% ipython --no-banner

In [1]: import numpy as np

In [2]: np.set_printoptions(precision=2, suppress=True, linewidth=200, legacy="1.25")

In [3]: X = np.loadtxt("sample14.csv", delimiter=",")

In [4]: print(X)
[[ 7.  3.  0.  0.]
 [ 1.  0.  3.  3.]
 [ 1.  0.  5.  3.]
 [ 7.  0.  7.  0.]
 [ 9.  0.  6.  0.]
 [ 7.  2.  0.  0.]
 [ 3.  0.  3.  2.]
 [ 9.  1.  3.  0.]
 [ 5.  0.  3.  1.]
 [ 5.  1.  2.  1.]
 [ 7.  0.  5.  0.]
 [ 5.  0.  7.  1.]
 [ 1.  0.  4.  3.]
 [ 3.  0.  6.  2.]
 [11.  1.  4.  0.]
 [ 7.  0.  6.  0.]
 [ 7.  0.  5.  0.]
 [ 7.  1.  1.  0.]
 [ 3.  0.  3.  2.]]

In [5]: u = np.array([-2, 1, -2])

In [6]: print(np.cross(X[11, :3], X[12, :3]))
[  0. -13.   0.]

In [7]: np.polyval(u, X[11])
Out[7]: array([-47.,  -2., -93.,  -3.])

In [8]: D = np.linalg.norm(X[:, None] - X[None], axis=-1)

In [9]: np.unravel_index(D.round(6).argmax(), D.shape)
Out[9]: (1, 14)

In [10]: np.linalg.matrix_rank(D ** 2)
Out[10]: 6

In [11]: x = np.array([1, 2, -2, 2])

In [12]: print(X * x)
[[  7.   6.  -0.   0.]
 [  1.   0.  -6.   6.]
 [  1.   0. -10.   6.]
 [  7.   0. -14.   0.]
 [  9.   0. -12.   0.]
 [  7.   4.  -0.   0.]
 [  3.   0.  -6.   4.]
 [  9.   2.  -6.   0.]
 [  5.   0.  -6.   2.]
 [  5.   2.  -4.   2.]
 [  7.   0. -10.   0.]
 [  5.   0. -14.   2.]
 [  1.   0.  -8.   6.]
 [  3.   0. -12.   4.]
 [ 11.   2.  -8.   0.]
 [  7.   0. -12.   0.]
 [  7.   0. -10.   0.]
 [  7.   2.  -2.   0.]
 [  3.   0.  -6.   4.]]

In [13]: print(X @ (2 * x))
[ 26.   2.  -6. -14.  -6.  22.   2.  10.   2.  10.  -6. -14.  -2. -10.  10. -10.  -6.  14.   2.]

In [14]: X @ x
Out[14]: array([13.,  1., -3., -7., -3., 11.,  1.,  5.,  1.,  5., -3., -7., -1., -5.,  5., -5., -3.,  7.,  1.])

In [15]: np.einsum("ij,j->i", X, x)
Out[15]: array([13.,  1., -3., -7., -3., 11.,  1.,  5.,  1.,  5., -3., -7., -1., -5.,  5., -5., -3.,  7.,  1.])

In [16]: np.linalg.norm(X @ x) <= np.linalg.norm(X, 2) * np.linalg.norm(x) + 1e-9
Out[16]: True

In [17]: X @ np.eye(4)[3]
Out[17]: array([0., 3., 3., 0., 0., 0., 2., 0., 1., 1., 0., 1., 3., 2., 0., 0., 0., 0., 2.])

In [18]: (X * x).sum(axis=1)
Out[18]: array([13.,  1., -3., -7., -3., 11.,  1.,  5.,  1.,  5., -3., -7., -1., -5.,  5., -5., -3.,  7.,  1.])

In [19]: gram = np.cov(X, rowvar=False)

In [20]: np.median(X, axis=0)
Out[20]: array([7., 0., 4., 0.])

In [21]: np.polyfit(X[:, 2], X[:, 3], 1)
Out[21]: array([0.03, 0.82])

In [22]: gram
Out[22]: 
array([[ 8.37,  0.96, -0.13, -3.19],
       [ 0.96,  0.71, -1.37, -0.42],
       [-0.13, -1.37,  4.58,  0.16],
       [-3.19, -0.42,  0.16,  1.39]])

In [23]: np.linalg.eigvalsh(gram)[::-1]
Out[23]: array([9.76, 4.97, 0.18, 0.14])

In [24]: cen = (X - X.mean(axis=0)) / X.std(axis=0)

In [25]: np.argwhere(np.abs(cen) > 2)
Out[25]: array([[0, 1]])

In [26]: c = np.linalg.lstsq(np.delete(cen, 2, axis=1), cen[:, 2])[0]

In [27]: np.abs(c).argmax()
Out[27]: 1

In [28]: round(1 - np.var(cen[:, 2] - np.delete(cen, 2, axis=1) @ c), 2)
Out[28]: 0.67

In [29]: J = np.array([[-1.0, 1.0, 1.0, 1.0, 1.0],
    ...:     [1.0, -1.0, 1.0, 1.0, 1.0],
    ...:     [1.0, 1.0, -1.0, 1.0, 1.0],
    ...:     [1.0, 1.0, 1.0, -1.0, 1.0],
    ...:     [1.0, 1.0, 1.0, 1.0, -1.0]])

In [30]: ev, evecs = np.linalg.eigh(J)

In [31]: x = np.array([4, -2, 2, -1, 1])

In [32]: evecs * np.abs(ev) @ evecs.T
Out[32]: 
array([[2.2, 0.2, 0.2, 0.2, 0.2],
       [0.2, 2.2, 0.2, 0.2, 0.2],
       [0.2, 0.2, 2.2, 0.2, 0.2],
       [0.2, 0.2, 0.2, 2.2, 0.2],
       [0.2, 0.2, 0.2, 0.2, 2.2]])

In [33]: print(evecs * np.maximum(ev, 0) @ evecs.T)
[[0.6 0.6 0.6 0.6 0.6]
 [0.6 0.6 0.6 0.6 0.6]
 [0.6 0.6 0.6 0.6 0.6]
 [0.6 0.6 0.6 0.6 0.6]
 [0.6 0.6 0.6 0.6 0.6]]

In [34]: x @ J @ x
Out[34]: -36.0

In [35]: np.round(np.linalg.eigvalsh(J).min(), 2)
Out[35]: -2.0

In [36]: F = np.loadtxt("case6.csv", delimiter=",")

In [37]: print(F)
[[-1.02  2.5  -1.32]
 [ 0.62 -2.87 -0.61]
 [-0.26 -2.98 -0.16]
 [-2.29  0.03 -1.94]
 [-2.81 -0.8  -0.69]
 [-2.41 -1.7   0.54]
 [ 1.59  1.94 -1.64]
 [ 1.   -1.48  2.41]
 [ 2.77  1.07  0.45]
 [ 2.21 -1.36 -1.51]
 [ 1.11  1.19 -2.52]
 [-0.46  2.32  1.84]
 [ 1.95 -2.19  0.64]
 [-0.84  2.88  0.09]
 [-0.65 -2.63 -1.29]
 [ 2.3   1.29 -1.43]
 [ 1.22 -0.52 -2.69]
 [ 0.93  0.7   2.76]
 [ 1.06  2.28 -1.64]
 [-2.07  0.74 -2.04]
 [-2.5   0.06 -1.66]
 [-2.87 -0.04  0.89]
 [-2.42 -1.77 -0.17]
 [ 0.12 -2.77 -1.14]]

In [38]: x = np.array([0, 0, 2])

In [39]: target = F @ x

In [40]: try:
    ...:     np.linalg.solve(F, target)
    ...: except np.linalg.LinAlgError as e:
    ...:     print("failed:", e)
    ...: 
failed: Last 2 dimensions of the array must be square

In [41]: np.round(np.linalg.pinv(F) @ F, 2) + 0
Out[41]: 
array([[1., 0., 0.],
       [0., 1., 0.],
       [0., 0., 1.]])

In [42]: rng = np.random.default_rng(597)

In [43]: target = target + 0.3 * rng.normal(size=24)

In [44]: print(target)
[-2.63 -0.83 -0.16 -3.88 -1.84  1.75 -3.07  4.92  1.38 -3.21 -5.08  3.87  1.25  0.52 -2.51 -2.84 -5.11  5.82 -3.75 -4.06 -3.    1.51 -0.61 -2.2 ]

In [45]: c, *_ = np.linalg.lstsq(F, target)

In [46]: c
Out[46]: array([ 0.02, -0.01,  2.02])

In [47]: print(c.round())
[ 0. -0.  2.]

In [48]: D = np.linalg.norm(F[:, None] - F[None], axis=-1)

In [49]: D[:5, :5]
Out[49]: 
array([[0.  , 5.66, 5.65, 2.85, 3.81],
       [5.66, 0.  , 0.99, 4.32, 4.01],
       [5.65, 0.99, 0.  , 4.04, 3.4 ],
       [2.85, 4.32, 4.04, 0.  , 1.59],
       [3.81, 4.01, 3.4 , 1.59, 0.  ]])

In [50]: np.linalg.norm(F, axis=1)
Out[50]: array([3.01, 3.  , 3.  , 3.  , 3.  , 3.  , 3.  , 3.  , 3.  , 3.  , 3.  , 3.  , 3.  , 3.  , 3.  , 3.  , 3.  , 3.  , 3.  , 3.  , 3.  , 3.01, 3.  , 3.  ])

In [51]: D.mean(axis=1).argmax()
Out[51]: 17

In [52]: (D + 1e9 * np.eye(24)).round(6).argmin(axis=1)
Out[52]: array([13, 23,  1, 20, 22, 22, 18, 12, 15, 16,  6, 13,  1,  0, 23,  6, 10,  7,  6,  3,  3,  4,  5,  1])

In [53]: A = np.load("arr.npy")

In [54]: A
Out[54]: 
array([[-0.61, -0.61, -0.02,  0.42,  0.29],
       [-0.08, -0.52, -0.4 , -0.53, -0.53],
       [-0.42,  0.5 , -0.73, -0.05,  0.17],
       [-0.38,  0.07,  0.41, -0.72,  0.4 ],
       [ 0.54, -0.32, -0.36, -0.15,  0.67]])

In [55]: x = np.array([2, 0, -1, 1, -1])

In [56]: target = A @ x

In [57]: target
Out[57]: array([-1.08,  0.25, -0.34, -2.3 ,  0.61])

In [58]: np.round(np.linalg.solve(A.T, A[2]), 2) + 0
Out[58]: array([0., 0., 1., 0., 0.])

In [59]: np.round(np.linalg.solve(A, A[:, 1]), 2) + 0
Out[59]: array([0., 1., 0., 0., 0.])

In [60]: np.linalg.solve(A, 4 * target)
Out[60]: array([ 8.,  0., -4.,  4., -4.])

In [61]: np.linalg.solve(A, target)
Out[61]: array([ 2.,  0., -1.,  1., -1.])

In [62]: np.round(np.linalg.solve(A, target + A[:, 4]), 2) + 0
Out[62]: array([ 2.,  0., -1.,  1.,  0.])

In [63]: np.round(np.einsum("ii->", A), 2)
Out[63]: -1.92

In [64]: np.round(np.linalg.det(A.T), 2)
Out[64]: 1.0

In [65]: np.kron(np.eye(2, dtype=int), A)
Out[65]: 
array([[-0.61, -0.61, -0.02,  0.42,  0.29, -0.  , -0.  , -0.  ,  0.  ,  0.  ],
       [-0.08, -0.52, -0.4 , -0.53, -0.53, -0.  , -0.  , -0.  , -0.  , -0.  ],
       [-0.42,  0.5 , -0.73, -0.05,  0.17, -0.  ,  0.  , -0.  , -0.  ,  0.  ],
       [-0.38,  0.07,  0.41, -0.72,  0.4 , -0.  ,  0.  ,  0.  , -0.  ,  0.  ],
       [ 0.54, -0.32, -0.36, -0.15,  0.67,  0.  , -0.  , -0.  , -0.  ,  0.  ],
       [-0.  , -0.  , -0.  ,  0.  ,  0.  , -0.61, -0.61, -0.02,  0.42,  0.29],
       [-0.  , -0.  , -0.  , -0.  , -0.  , -0.08, -0.52, -0.4 , -0.53, -0.53],
       [-0.  ,  0.  , -0.  , -0.  ,  0.  , -0.42,  0.5 , -0.73, -0.05,  0.17],
       [-0.  ,  0.  ,  0.  , -0.  ,  0.  , -0.38,  0.07,  0.41, -0.72,  0.4 ],
       [ 0.  , -0.  , -0.  , -0.  ,  0.  ,  0.54, -0.32, -0.36, -0.15,  0.67]])

In [66]: M = np.load("out4.npy")

In [67]: M
Out[67]: 
array([[ 0., -1.,  0.],
       [ 1.,  0.,  0.],
       [ 0.,  0.,  1.]])

In [68]: u, g = M[2], M[0]

In [69]: u @ u
Out[69]: 1.0

In [70]: p = (u @ g) / (u @ u) * u

In [71]: np.linalg.matrix_rank(np.outer(u, g))
Out[71]: 1

In [72]: np.round(np.linalg.norm(u + g) ** 2 + np.linalg.norm(u - g) ** 2, 2)
Out[72]: 4.0

In [73]: print(np.outer(u, g))
[[ 0. -0.  0.]
 [ 0. -0.  0.]
 [ 0. -1.  0.]]

In [74]: arr = np.load("block6.npy")

In [75]: arr
Out[75]: 
array([[ 1, -1],
       [ 1, -1],
       [ 2,  0],
       [-3, -3]])

In [76]: Y = arr[0, 0] * arr[1:] - np.outer(arr[1:, 0], arr[0])

In [77]: print(Y)
[[ 0  0]
 [ 0  2]
 [ 0 -6]]

In [78]: np.flatnonzero(~Y.round(6).any(axis=1))
Out[78]: array([0])

In [79]: np.linalg.matrix_rank(Y), np.linalg.matrix_rank(arr)
Out[79]: (1, 2)

In [80]: Y = arr / np.linalg.norm(arr, axis=1, keepdims=True)

In [81]: gram = Y @ Y.T

In [82]: gram[0].round(2) + 0
Out[82]: array([1.  , 1.  , 0.71, 0.  ])

In [83]: th = np.radians(36)

In [84]: Rm = np.eye(2)

In [85]: Rm[0, 0] = Rm[1, 1] = np.cos(th)

In [86]: Rm[0, 1], Rm[1, 0] = -np.sin(th), np.sin(th)

In [87]: print(Rm)
[[ 0.81 -0.59]
 [ 0.59  0.81]]

In [88]: Y = arr @ Rm.T

In [89]: print(np.linalg.svd(arr, compute_uv=False), np.linalg.svd(Y, compute_uv=False))
[4.5  2.39] [4.5  2.39]

In [90]: Y
Out[90]: 
array([[ 1.4 , -0.22],
       [ 1.4 , -0.22],
       [ 1.62,  1.18],
       [-0.66, -4.19]])

In [91]: np.abs(Y - arr).max(axis=0)
Out[91]: array([2.34, 1.19])

In [92]: x = np.array([5, 0])

In [93]: arr @ np.eye(2)[0]
Out[93]: array([ 1.,  1.,  2., -3.])

In [94]: arr @ np.ones(2)
Out[94]: array([ 0.,  0.,  2., -6.])

In [95]: arr * x
Out[95]: 
array([[  5,   0],
       [  5,   0],
       [ 10,   0],
       [-15,   0]])

In [96]: np.linalg.norm(arr @ x) <= np.linalg.norm(arr, 2) * np.linalg.norm(x) + 1e-9
Out[96]: True

In [97]: proj = arr @ np.linalg.solve(arr.T @ arr, arr.T)

In [98]: np.linalg.matrix_rank(np.eye(4) - proj)
Out[98]: 2

In [99]: print(np.round(np.linalg.eigvalsh(proj), 2) + 0)
[0. 0. 1. 1.]

In [100]: feats = np.loadtxt("mat.csv", delimiter=",")

In [101]: feats
Out[101]: 
array([[ 1.15,  0.97, -0.8 ],
       [ 0.93,  0.91, -0.84],
       [ 0.79,  0.31, -0.57],
       [ 1.48,  0.38, -0.83]])

In [102]: Y = np.c_[feats[:, :1] @ np.array([[1]]), np.array([3, 2, 3, 0])]

In [103]: Y
Out[103]: 
array([[1.15, 3.  ],
       [0.93, 2.  ],
       [0.79, 3.  ],
       [1.48, 0.  ]])

In [104]: np.round(np.linalg.norm(Y - feats @ np.linalg.lstsq(feats, Y)[0], axis=0), 2) + 0
Out[104]: array([0.  , 2.31])

In [105]: np.round(np.linalg.lstsq(feats, Y[:, 0])[0], 2) + 0
Out[105]: array([1., 0., 0.])

In [106]: np.linalg.norm(np.linalg.qr(feats)[0].T @ Y, axis=0) ** 2 / ((Y ** 2).sum(axis=0) + 1e-12)
Out[106]: array([1.  , 0.76])

In [107]: m1 = np.loadtxt("a.csv", delimiter=",")

In [108]: m1
Out[108]: 
array([[-5.,  0.,  0.,  0.],
       [ 0.,  1.,  0., -3.],
       [ 0., -2., -2., -2.],
       [ 0.,  3.,  3.,  2.]])

In [109]: Y = np.linalg.inv(m1)

In [110]: np.allclose(Y, m1.T)
Out[110]: False

In [111]: print(np.round(np.linalg.inv(Y), 2) + 0)
[[-5.  0.  0.  0.]
 [ 0.  1.  0. -3.]
 [ 0. -2. -2. -2.]
 [ 0.  3.  3.  2.]]

In [112]: print(round(np.linalg.det(m1) * np.linalg.det(Y), 2))
1.0

In [113]: (np.abs(Y) > 1e-9).astype(int)
Out[113]: 
array([[1, 0, 0, 0],
       [0, 1, 1, 1],
       [0, 1, 1, 1],
       [0, 0, 1, 1]])

In [114]: print(np.round(m1 @ Y, 2) + 0)
[[1. 0. 0. 0.]
 [0. 1. 0. 0.]
 [0. 0. 1. 0.]
 [0. 0. 0. 1.]]

In [115]: Y.round(2) + 0
Out[115]: 
array([[-0.2,  0. ,  0. ,  0. ],
       [ 0. ,  1. , -4.5, -3. ],
       [ 0. , -1. ,  5.5,  4. ],
       [ 0. ,  0. , -1.5, -1. ]])

In [116]: np.round(np.linalg.det(m1) * Y, 2) + 0
Out[116]: 
array([[  2.,   0.,   0.,   0.],
       [  0., -10.,  45.,  30.],
       [  0.,  10., -55., -40.],
       [  0.,   0.,  15.,  10.]])

In [117]: round(np.linalg.slogdet(m1)[0], 2)
Out[117]: -1.0

In [118]: proj = np.triu(np.array([[1, 2, 4, -2], [4, 2, -1, 1], [4, 1, 0, 1], [1, 1, -2, -1]]), 1) + np.eye(4)

In [119]: Y = proj @ m1 @ np.linalg.inv(proj)

In [120]: np.poly(Y)
Out[120]: array([  1.,   4.,   6.,  53., -10.])
